$ python3 -q
>>> import numpy as np
>>> np.set_printoptions(suppress=True, linewidth=140)
>>> K = np.loadtxt("arr.csv", delimiter=",")
>>> K
array([[ 0.6  , -1.   , -0.7  , -0.1  , -0.8  ,  0.6  ,  0.1  , -0.5  ],
       [ 0.2  , -1.1  , -0.8  , -1.1  ,  0.2  , -2.1  , -2.3  , -0.7  ],
       [-1.092, -0.691, -1.625, -1.315,  1.909,  0.876,  1.133, -0.213],
       [-0.2  ,  0.1  ,  0.4  ,  0.   , -0.3  , -0.3  , -0.3  ,  0.1  ],
       [ 0.4  ,  0.4  , -0.5  , -0.3  , -0.2  ,  1.8  , -0.4  ,  0.1  ],
       [-1.1  , -0.7  , -1.6  , -1.3  ,  1.9  ,  0.9  ,  1.1  , -0.2  ],
       [-0.1  , -1.3  ,  0.4  , -0.3  ,  0.2  ,  1.3  , -0.7  , -1.4  ],
       [ 0.8  ,  0.1  ,  0.2  , -0.5  , -0.7  , -0.1  ,  0.   , -0.7  ]])
>>> B = np.linalg.inv(K)
>>> (np.abs(B) > 1e-9).astype(int)
array([[1, 1, 1, 1, 1, 1, 1, 1],
       [1, 1, 1, 1, 1, 1, 1, 1],
       [1, 1, 1, 1, 1, 1, 1, 1],
       [1, 1, 1, 1, 1, 1, 1, 1],
       [1, 1, 1, 1, 1, 1, 1, 1],
       [1, 1, 1, 1, 1, 1, 1, 1],
       [1, 1, 1, 1, 1, 1, 1, 1],
       [1, 1, 1, 1, 1, 1, 1, 1]])
>>> round(np.linalg.det(K) * np.linalg.det(B), 3)
np.float64(1.0)
>>> np.round(np.linalg.inv(B), 3) + 0
array([[ 0.6  , -1.   , -0.7  , -0.1  , -0.8  ,  0.6  ,  0.1  , -0.5  ],
       [ 0.2  , -1.1  , -0.8  , -1.1  ,  0.2  , -2.1  , -2.3  , -0.7  ],
       [-1.092, -0.691, -1.625, -1.315,  1.909,  0.876,  1.133, -0.213],
       [-0.2  ,  0.1  ,  0.4  ,  0.   , -0.3  , -0.3  , -0.3  ,  0.1  ],
       [ 0.4  ,  0.4  , -0.5  , -0.3  , -0.2  ,  1.8  , -0.4  ,  0.1  ],
       [-1.1  , -0.7  , -1.6  , -1.3  ,  1.9  ,  0.9  ,  1.1  , -0.2  ],
       [-0.1  , -1.3  ,  0.4  , -0.3  ,  0.2  ,  1.3  , -0.7  , -1.4  ],
       [ 0.8  ,  0.1  ,  0.2  , -0.5  , -0.7  , -0.1  ,  0.   , -0.7  ]])
>>> np.allclose(B, K.T)
False
>>> print(round(np.linalg.cond(K), 3))
698.564
>>> np.round(K @ B, 3) + 0
array([[1., 0., 0., 0., 0., 0., 0., 0.],
       [0., 1., 0., 0., 0., 0., 0., 0.],
       [0., 0., 1., 0., 0., 0., 0., 0.],
       [0., 0., 0., 1., 0., 0., 0., 0.],
       [0., 0., 0., 0., 1., 0., 0., 0.],
       [0., 0., 0., 0., 0., 1., 0., 0.],
       [0., 0., 0., 0., 0., 0., 1., 0.],
       [0., 0., 0., 0., 0., 0., 0., 1.]])
